$ python3 -q
>>> import numpy as np
>>> from numpy import linalg as LA
>>> np.set_printoptions(precision=3, suppress=True, linewidth=140, legacy="1.25")
>>> rd = lambda a: np.round(a, 3) + 0
>>> M = np.loadtxt("run19.csv", delimiter=",")
>>> M
array([[ 3.,  4.,  0., -5., -2., -7.,  5., -2.,  7., -9.],
       [-9.,  3.,  4.,  0., -5., -2., -7.,  5., -2.,  7.],
       [ 7., -9.,  3.,  4.,  0., -5., -2., -7.,  5., -2.],
       [-2.,  7., -9.,  3.,  4.,  0., -5., -2., -7.,  5.],
       [ 5., -2.,  7., -9.,  3.,  4.,  0., -5., -2., -7.],
       [-7.,  5., -2.,  7., -9.,  3.,  4.,  0., -5., -2.],
       [-2., -7.,  5., -2.,  7., -9.,  3.,  4.,  0., -5.],
       [-5., -2., -7.,  5., -2.,  7., -9.,  3.,  4.,  0.],
       [ 0., -5., -2., -7.,  5., -2.,  7., -9.,  3.,  4.],
       [ 4.,  0., -5., -2., -7.,  5., -2.,  7., -9.,  3.]])
>>> rng = np.random.default_rng(4754)
>>> lab = rng.permutation(10)
>>> Y = M[:, lab] * rng.choice([-1, 1], 10)
>>> Y
array([[ 2., -3.,  2.,  7.,  5., -4., -0., -5., -7.,  9.],
       [ 5.,  9., -5.,  2., -7., -3., -4.,  0.,  2., -7.],
       [-0., -7.,  7.,  5., -2.,  9., -3.,  4., -5.,  2.],
       [-4.,  2.,  2., -0., -5., -7.,  9.,  3.,  7., -5.],
       [-3., -5.,  5., -4.,  0.,  2., -7., -9.,  2.,  7.],
       [ 9.,  7., -0., -3.,  4., -5.,  2.,  7.,  5.,  2.],
       [-7.,  2., -4.,  9.,  3.,  7., -5., -2., -0.,  5.],
       [ 2.,  5., -3., -7., -9.,  2.,  7.,  5., -4., -0.],
       [-5., -0.,  9.,  2.,  7.,  5.,  2., -7., -3., -4.],
       [ 7., -4., -7., -5., -2., -0.,  5., -2.,  9., -3.]])
>>> Uu, _, VT = LA.svd(M.T @ Y)
>>> lab
array([4, 0, 7, 5, 6, 1, 2, 3, 8, 9])
>>> rd(Uu @ VT)
array([[ 0., -1.,  0.,  0.,  0.,  0.,  0.,  0.,  0.,  0.],
       [ 0.,  0.,  0.,  0.,  0., -1.,  0.,  0.,  0.,  0.],
       [ 0.,  0.,  0.,  0.,  0.,  0., -1.,  0.,  0.,  0.],
       [ 0.,  0.,  0.,  0.,  0.,  0.,  0.,  1.,  0.,  0.],
       [-1.,  0.,  0.,  0.,  0.,  0.,  0.,  0.,  0.,  0.],
       [ 0.,  0.,  0., -1.,  0.,  0.,  0.,  0.,  0.,  0.],
       [ 0.,  0.,  0.,  0.,  1.,  0.,  0.,  0.,  0.,  0.],
       [ 0.,  0., -1.,  0.,  0.,  0.,  0.,  0.,  0.,  0.],
       [ 0.,  0.,  0.,  0.,  0.,  0.,  0.,  0., -1.,  0.],
       [ 0.,  0.,  0.,  0.,  0.,  0.,  0.,  0.,  0., -1.]])
>>> x = np.array([2, 2, 1, 1, 0, 1, 0, 0, 2, 2])
>>> h = np.maximum(M @ x, 0)
>>> M * (h > 1e-9)[:, None]
array([[ 0.,  0.,  0., -0., -0., -0.,  0., -0.,  0., -0.],
       [-0.,  0.,  0.,  0., -0., -0., -0.,  0., -0.,  0.],
       [ 7., -9.,  3.,  4.,  0., -5., -2., -7.,  5., -2.],
       [-0.,  0., -0.,  0.,  0.,  0., -0., -0., -0.,  0.],
       [ 0., -0.,  0., -0.,  0.,  0.,  0., -0., -0., -0.],
       [-0.,  0., -0.,  0., -0.,  0.,  0.,  0., -0., -0.],
       [-0., -0.,  0., -0.,  0., -0.,  0.,  0.,  0., -0.],
       [-0., -0., -0.,  0., -0.,  0., -0.,  0.,  0.,  0.],
       [ 0., -0., -0., -0.,  0., -0.,  0., -0.,  0.,  0.],
       [ 0.,  0., -0., -0., -0.,  0., -0.,  0., -0.,  0.]])
>>> h
array([0., 0., 4., 0., 0., 0., 0., 0., 0., 0.])
>>> M.T @ h
array([ 28., -36.,  12.,  16.,   0., -20.,  -8., -28.,  20.,  -8.])
>>> np.flatnonzero(h > 1e-9)
array([2])
>>> data = np.load("arr.npy")
>>> data
array([[ 0.6,  0.1, -2. ,  0.7,  0.9, -0.6, -0.7, -0.3,  0.4, -1.5,  0.6,  0.5],
       [ 1. , -1.9,  0.1, -0.2,  1.5,  0.7, -0.9,  0.1,  0.2,  0.6,  1.2, -0.8],
       [-0.8,  1. , -0.3, -0.8,  0.8,  0.3, -0.7, -1.4, -0.1, -0.8,  0.7, -2. ],
       [ 0.1, -2. , -0.6, -1.4,  0.3, -1.3, -0.8, -0.3,  0.2, -0.1, -2. ,  1.1]])
>>> Y = data + rng.integers(-2, 3, (4, 2)) @ rng.integers(-2, 3, (2, 12))
>>> rd(Y)
array([[-1.4,  4.1,  0. ,  4.7, -3.1, -0.6,  3.3, -0.3, -1.6,  2.5,  2.6,  4.5],
       [-2. ,  1.1,  3.1,  3.8, -3.5, -1.3,  4.1,  2.1, -2.8,  4.6,  3.2,  2.2],
       [-4.8,  3. ,  3.7,  3.2, -5.2, -3.7,  5.3,  2.6, -4.1,  3.2,  2.7,  0. ],
       [ 1.1, -4. , -1.6, -3.4,  2.3, -1.3, -2.8, -0.3,  1.2, -2.1, -3. , -0.9]])
>>> rd(LA.svd(Y - data, compute_uv=False))
array([21.176,  5.156,  0.   ,  0.   ])
>>> x = np.array([-2, 3, 2, 3, -3, -3, -2, 1, -2, 2, -2, 3])
>>> data @ np.eye(12)[9]
array([-1.5,  0.6, -0.8, -0.1])
>>> rd(data * x)
array([[-1.2,  0.3, -4. ,  2.1, -2.7,  1.8,  1.4, -0.3, -0.8, -3. , -1.2,  1.5],
       [-2. , -5.7,  0.2, -0.6, -4.5, -2.1,  1.8,  0.1, -0.4,  1.2, -2.4, -2.4],
       [ 1.6,  3. , -0.6, -2.4, -2.4, -0.9,  1.4, -1.4,  0.2, -1.6, -1.4, -6. ],
       [-0.2, -6. , -1.2, -4.2, -0.9,  3.9,  1.6, -0.3, -0.4, -0.2,  4. ,  3.3]])
>>> rd(data @ x)
array([ -6.1, -16.8, -10.5,  -0.6])
>>> rd(np.einsum("ij,j->i", data, x))
array([ -6.1, -16.8, -10.5,  -0.6])
>>> (data @ x).argmax()
3
>>> theta = np.radians(36)
>>> Rm = np.eye(12)
>>> Rm[1, 1] = Rm[5, 5] = np.cos(theta)
>>> Rm[1, 5], Rm[5, 1] = -np.sin(theta), np.sin(theta)
>>> rd(Rm)
array([[ 1.   ,  0.   ,  0.   ,  0.   ,  0.   ,  0.   ,  0.   ,  0.   ,  0.   ,  0.   ,  0.   ,  0.   ],
       [ 0.   ,  0.809,  0.   ,  0.   ,  0.   , -0.588,  0.   ,  0.   ,  0.   ,  0.   ,  0.   ,  0.   ],
       [ 0.   ,  0.   ,  1.   ,  0.   ,  0.   ,  0.   ,  0.   ,  0.   ,  0.   ,  0.   ,  0.   ,  0.   ],
       [ 0.   ,  0.   ,  0.   ,  1.   ,  0.   ,  0.   ,  0.   ,  0.   ,  0.   ,  0.   ,  0.   ,  0.   ],
       [ 0.   ,  0.   ,  0.   ,  0.   ,  1.   ,  0.   ,  0.   ,  0.   ,  0.   ,  0.   ,  0.   ,  0.   ],
       [ 0.   ,  0.588,  0.   ,  0.   ,  0.   ,  0.809,  0.   ,  0.   ,  0.   ,  0.   ,  0.   ,  0.   ],
       [ 0.   ,  0.   ,  0.   ,  0.   ,  0.   ,  0.   ,  1.   ,  0.   ,  0.   ,  0.   ,  0.   ,  0.   ],
       [ 0.   ,  0.   ,  0.   ,  0.   ,  0.   ,  0.   ,  0.   ,  1.   ,  0.   ,  0.   ,  0.   ,  0.   ],
       [ 0.   ,  0.   ,  0.   ,  0.   ,  0.   ,  0.   ,  0.   ,  0.   ,  1.   ,  0.   ,  0.   ,  0.   ],
       [ 0.   ,  0.   ,  0.   ,  0.   ,  0.   ,  0.   ,  0.   ,  0.   ,  0.   ,  1.   ,  0.   ,  0.   ],
       [ 0.   ,  0.   ,  0.   ,  0.   ,  0.   ,  0.   ,  0.   ,  0.   ,  0.   ,  0.   ,  1.   ,  0.   ],
       [ 0.   ,  0.   ,  0.   ,  0.   ,  0.   ,  0.   ,  0.   ,  0.   ,  0.   ,  0.   ,  0.   ,  1.   ]])
>>> Y = data @ Rm.T
>>> np.allclose(LA.norm(data, axis=1), LA.norm(Y, axis=1))
True
>>> rd(LA.svd(data, compute_uv=False)), rd(LA.svd(Y, compute_uv=False))
(array([4.038, 3.591, 3.033, 2.593]), array([4.038, 3.591, 3.033, 2.593]))
>>> f = np.array([1, -4, -2])
>>> rd(np.convolve(data[2], f))
array([-0.8,  4.2, -2.7, -1.6,  4.6, -1.3, -3.5,  0.8,  6.9,  2.4,  4.1, -3.2,  6.6,  4. ])
>>> rd(np.array([np.convolve(row, f, "same") for row in data]))
array([[-2.3, -3.6,  8.5,  2.1, -5.6, -0.1,  3.7,  3. , -2.5,  5.8,  1.1, -3.2],
       [-5.9,  5.7,  3.2,  2.1, -4.9, -6.7,  2.3,  1.6, -0.4, -1.6, -6.8,  0.8],
       [ 4.2, -2.7, -1.6,  4.6, -1.3, -3.5,  0.8,  6.9,  2.4,  4.1, -3.2,  6.6],
       [-2.4,  7.2,  5. ,  7.1,  0.3,  3.8,  5.5,  3. , -0.3, -2. ,  9.3, -0.4]])
>>> W0 = np.eye(6, dtype=int)[rng.permutation(6)] * np.array([-3, -2, 1, -1, 3, -3])
>>> W0
array([[ 0,  0,  0,  0,  3,  0],
       [ 0,  0,  1,  0,  0,  0],
       [ 0,  0,  0,  0,  0, -3],
       [-3,  0,  0,  0,  0,  0],
       [ 0,  0,  0, -1,  0,  0],
       [ 0, -2,  0,  0,  0,  0]])
>>> O, Rm = LA.qr(W0)
>>> abs(Rm[0, 0]), rd(LA.norm(W0[:, 0]))
(3.0, 3.0)
>>> np.trace(O @ O.T)
6.0
>>> np.allclose(Rm.T @ Rm, W0.T @ W0)
True
>>> np.abs(np.diag(Rm))
array([3., 2., 1., 1., 3., 3.])
>>> O.T @ O
array([[1., 0., 0., 0., 0., 0.],
       [0., 1., 0., 0., 0., 0.],
       [0., 0., 1., 0., 0., 0.],
       [0., 0., 0., 1., 0., 0.],
       [0., 0., 0., 0., 1., 0.],
       [0., 0., 0., 0., 0., 1.]])
>>> rd(np.sort(LA.eigvals(W0).real))
array([-1.04 , -1.04 , -0.909, -0.909,  1.817,  2.08 ])
>>> (W0 != 0).astype(int)
array([[0, 0, 0, 0, 1, 0],
       [0, 0, 1, 0, 0, 0],
       [0, 0, 0, 0, 0, 1],
       [1, 0, 0, 0, 0, 0],
       [0, 0, 0, 1, 0, 0],
       [0, 1, 0, 0, 0, 0]])
>>> rd(LA.det(W0))
54.0
>>> Y = LA.invert(M)
Traceback (most recent call last):
  File "<python-input-52>", line 1, in <module>
    Y = LA.invert(M)
        ^^^^^^^^^
AttributeError: module 'numpy.linalg' has no attribute 'invert'
>>> Y = LA.inv(M)
>>> rd(LA.inv(Y))
array([[ 3.,  4.,  0., -5., -2., -7.,  5., -2.,  7., -9.],
       [-9.,  3.,  4.,  0., -5., -2., -7.,  5., -2.,  7.],
       [ 7., -9.,  3.,  4.,  0., -5., -2., -7.,  5., -2.],
       [-2.,  7., -9.,  3.,  4.,  0., -5., -2., -7.,  5.],
       [ 5., -2.,  7., -9.,  3.,  4.,  0., -5., -2., -7.],
       [-7.,  5., -2.,  7., -9.,  3.,  4.,  0., -5., -2.],
       [-2., -7.,  5., -2.,  7., -9.,  3.,  4.,  0., -5.],
       [-5., -2., -7.,  5., -2.,  7., -9.,  3.,  4.,  0.],
       [ 0., -5., -2., -7.,  5., -2.,  7., -9.,  3.,  4.],
       [ 4.,  0., -5., -2., -7.,  5., -2.,  7., -9.,  3.]])
>>> (np.abs(Y) > 1e-9).astype(int)
array([[1, 1, 1, 1, 1, 1, 1, 1, 1, 1],
       [1, 1, 1, 1, 1, 1, 1, 1, 1, 1],
       [1, 1, 1, 1, 1, 1, 1, 1, 1, 1],
       [1, 1, 1, 1, 1, 1, 1, 1, 1, 1],
       [1, 1, 1, 1, 1, 1, 1, 1, 1, 1],
       [1, 1, 1, 1, 1, 1, 1, 1, 1, 1],
       [1, 1, 1, 1, 1, 1, 1, 1, 1, 1],
       [1, 1, 1, 1, 1, 1, 1, 1, 1, 1],
       [1, 1, 1, 1, 1, 1, 1, 1, 1, 1],
       [1, 1, 1, 1, 1, 1, 1, 1, 1, 1]])
>>> rd(Y)
array([[-0.001, -0.034,  0.019, -0.005, -0.017, -0.043, -0.034, -0.038, -0.035,  0.02 ],
       [ 0.02 , -0.001, -0.034,  0.019, -0.005, -0.017, -0.043, -0.034, -0.038, -0.035],
       [-0.035,  0.02 , -0.001, -0.034,  0.019, -0.005, -0.017, -0.043, -0.034, -0.038],
       [-0.038, -0.035,  0.02 , -0.001, -0.034,  0.019, -0.005, -0.017, -0.043, -0.034],
       [-0.034, -0.038, -0.035,  0.02 , -0.001, -0.034,  0.019, -0.005, -0.017, -0.043],
       [-0.043, -0.034, -0.038, -0.035,  0.02 , -0.001, -0.034,  0.019, -0.005, -0.017],
       [-0.017, -0.043, -0.034, -0.038, -0.035,  0.02 , -0.001, -0.034,  0.019, -0.005],
       [-0.005, -0.017, -0.043, -0.034, -0.038, -0.035,  0.02 , -0.001, -0.034,  0.019],
       [ 0.019, -0.005, -0.017, -0.043, -0.034, -0.038, -0.035,  0.02 , -0.001, -0.034],
       [-0.034,  0.019, -0.005, -0.017, -0.043, -0.034, -0.038, -0.035,  0.02 , -0.001]])
>>> np.allclose(Y, M.T)
False
>>> J = np.array([[2.0, 0.0, 2.0, 0.0, 5.0, 5.0, 3.0, 5.0],
...     [0.0, 1.0, 1.0, 5.0, 4.0, 2.0, 5.0, -5.0],
...     [1.0, 4.0, 4.0, 3.0, 4.0, 5.0, 3.0, 3.0],
...     [4.0, 5.0, 1.0, 1.0, 1.0, 0.0, 1.0, 2.0],
...     [4.0, 4.0, 1.0, 5.0, 1.0, 4.0, 1.0, -5.0],
...     [4.0, 3.0, 5.0, 0.0, 2.0, 4.0, 4.0, 0.0],
...     [3.0, 2.0, 3.0, 0.0, 0.0, 3.0, 2.0, -1.0],
...     [0.0, 0.0, 0.0, 0.0, 0.0, 0.0, 0.0, -1.0]])
>>> Y = J[0, 0] * J[1:] - np.outer(J[1:, 0], J[0])
>>> Y
array([[  0.,   2.,   2.,  10.,   8.,   4.,  10., -10.],
       [  0.,   8.,   6.,   6.,   3.,   5.,   3.,   1.],
       [  0.,  10.,  -6.,   2., -18., -20., -10., -16.],
       [  0.,   8.,  -6.,  10., -18., -12., -10., -30.],
       [  0.,   6.,   2.,   0., -16., -12.,  -4., -20.],
       [  0.,   4.,   0.,   0., -15.,  -9.,  -5., -17.],
       [  0.,   0.,   0.,   0.,   0.,   0.,   0.,  -2.]])
>>> np.flatnonzero(~Y.round(6).any(axis=1))
array([], dtype=int64)
>>> J[:, 0] / J[0, 0]
array([1. , 0. , 0.5, 2. , 2. , 2. , 1.5, 0. ])
>>> arr = np.load("a.npy")
>>> arr
array([[6., 1., 1., 1., 1., 1., 1., 1., 1., 1., 1.],
       [1., 6., 1., 1., 1., 1., 1., 1., 1., 1., 1.],
       [1., 1., 6., 1., 1., 1., 1., 1., 1., 1., 1.],
       [1., 1., 1., 6., 1., 1., 1., 1., 1., 1., 1.],
       [1., 1., 1., 1., 6., 1., 1., 1., 1., 1., 1.],
       [1., 1., 1., 1., 1., 6., 1., 1., 1., 1., 1.],
       [1., 1., 1., 1., 1., 1., 6., 1., 1., 1., 1.],
       [1., 1., 1., 1., 1., 1., 1., 6., 1., 1., 1.],
       [1., 1., 1., 1., 1., 1., 1., 1., 6., 1., 1.],
       [1., 1., 1., 1., 1., 1., 1., 1., 1., 6., 1.],
       [1., 1., 1., 1., 1., 1., 1., 1., 1., 1., 6.]])
>>> # symmetric
>>> lab = rng.permutation(11)
>>> lab
array([ 9,  5,  0,  6,  2,  8,  1,  3, 10,  4,  7])
>>> Y = arr[lab][:, lab]
>>> np.diag(Y)
array([6., 6., 6., 6., 6., 6., 6., 6., 6., 6., 6.])
>>> rd(np.sort(np.abs(LA.eigvals(Y))))
array([ 5.,  5.,  5.,  5.,  5.,  5.,  5.,  5.,  5.,  5., 16.])
>>> Y
array([[6., 1., 1., 1., 1., 1., 1., 1., 1., 1., 1.],
       [1., 6., 1., 1., 1., 1., 1., 1., 1., 1., 1.],
       [1., 1., 6., 1., 1., 1., 1., 1., 1., 1., 1.],
       [1., 1., 1., 6., 1., 1., 1., 1., 1., 1., 1.],
       [1., 1., 1., 1., 6., 1., 1., 1., 1., 1., 1.],
       [1., 1., 1., 1., 1., 6., 1., 1., 1., 1., 1.],
       [1., 1., 1., 1., 1., 1., 6., 1., 1., 1., 1.],
       [1., 1., 1., 1., 1., 1., 1., 6., 1., 1., 1.],
       [1., 1., 1., 1., 1., 1., 1., 1., 6., 1., 1.],
       [1., 1., 1., 1., 1., 1., 1., 1., 1., 6., 1.],
       [1., 1., 1., 1., 1., 1., 1., 1., 1., 1., 6.]])
>>> np.allclose(Y, arr)
True
